$ python3 -q
>>> import numpy as np
>>> import numpy.linalg as la
>>> np.set_printoptions(suppress=True, linewidth=160)
>>> rnd = lambda a: np.round(a, 2) + 0
>>> data = np.load("a.npy")
>>> data
array([[ 0.1 , -0.14, -0.12,  0.05, -0.16],
       [ 2.7 ,  0.58, -2.14,  0.05,  0.44],
       [-2.77, -0.71,  2.39,  0.11, -0.37],
       [ 1.4 ,  0.31, -1.12, -0.12,  0.31],
       [-1.31, -0.51,  1.13, -0.05, -0.07],
       [-0.06,  0.1 ,  0.06, -0.14, -0.04],
       [-2.44, -1.04,  2.17,  0.  , -0.39],
       [-1.26, -0.31,  1.12, -0.03, -0.21],
       [ 0.22, -0.03, -0.03, -0.02, -0.07],
       [ 2.63,  0.77, -2.15,  0.2 ,  0.43],
       [-2.49, -0.84,  2.29, -0.06, -0.46],
       [-2.34, -0.75,  2.25, -0.15, -0.21],
       [-1.26, -0.53,  0.9 , -0.08, -0.14],
       [ 0.07, -0.16,  0.08,  0.05, -0.09],
       [ 1.27,  0.32, -1.31,  0.15,  0.31],
       [-2.67, -0.85,  2.14,  0.02, -0.53],
       [-2.53, -0.64,  2.37,  0.12, -0.39],
       [-2.59, -0.82,  2.21,  0.06, -0.48],
       [-1.27, -0.33,  1.2 , -0.07, -0.12],
       [-1.4 , -0.31,  1.18, -0.1 , -0.06],
       [ 0.02,  0.05,  0.02, -0.04, -0.06],
       [-2.63, -0.85,  2.31,  0.04, -0.5 ],
       [-2.61, -1.13,  2.11, -0.06, -0.5 ],
       [ 1.43,  0.41, -0.91,  0.12,  0.29],
       [ 1.39,  0.4 , -1.1 , -0.06,  0.17],
       [-1.11, -0.32,  1.26,  0.11, -0.28],
       [-1.26, -0.29,  1.17, -0.07, -0.32],
       [ 2.56,  0.72, -2.21, -0.07,  0.51],
       [ 1.31,  0.33, -1.18, -0.02,  0.03],
       [ 0.02,  0.13, -0.06, -0.05, -0.01]])
>>> hat = data @ la.solve(data.T @ data, data.T)
>>> np.trace(hat)
np.float64(5.0)
>>> rnd(np.diag(hat))
array([0.15, 0.25, 0.22, 0.16, 0.14, 0.14, 0.25, 0.03, 0.11, 0.23, 0.13, 0.34, 0.15, 0.12, 0.3 , 0.15, 0.23, 0.1 , 0.08, 0.15, 0.04, 0.1 , 0.33, 0.26, 0.08,
       0.24, 0.14, 0.13, 0.16, 0.05])
>>> np.allclose(hat @ hat, hat)
True
>>> rnd(hat @ data[:, 1])
array([-0.14,  0.58, -0.71,  0.31, -0.51,  0.1 , -1.04, -0.31, -0.03,  0.77, -0.84, -0.75, -0.53, -0.16,  0.32, -0.85, -0.64, -0.82, -0.33, -0.31,  0.05,
       -0.85, -1.13,  0.41,  0.4 , -0.32, -0.29,  0.72,  0.33,  0.13])
>>> la.matrix_rank(data, rtol=0.1)
np.int64(1)
>>> np.argsort(-la.norm(data, axis=0).round(6), kind="stable")[:3]
array([0, 2, 1])
>>> O, _ = la.qr(np.array([[-0.7, 1.6, 0.0], [0.8, 0.5, -0.3], [-0.3, 2.0, -1.3]]))
>>> w = np.array([2, -2, 0])
>>> M = O @ np.diag(w) @ O.T
>>> rnd(M)
array([[ 0.54, -1.35, -0.18],
       [-1.35,  0.36, -1.24],
       [-0.18, -1.24, -0.9 ]])
>>> M.shape
(3, 3)
>>> rnd(la.svd(M, compute_uv=False))
array([2., 2., 0.])
>>> rnd(np.diff(M, axis=0))
array([[-1.89,  1.7 , -1.06],
       [ 1.17, -1.6 ,  0.35]])
>>> np.count_nonzero(M)
np.int64(9)
>>> la.matrix_rank(M)
np.int64(2)
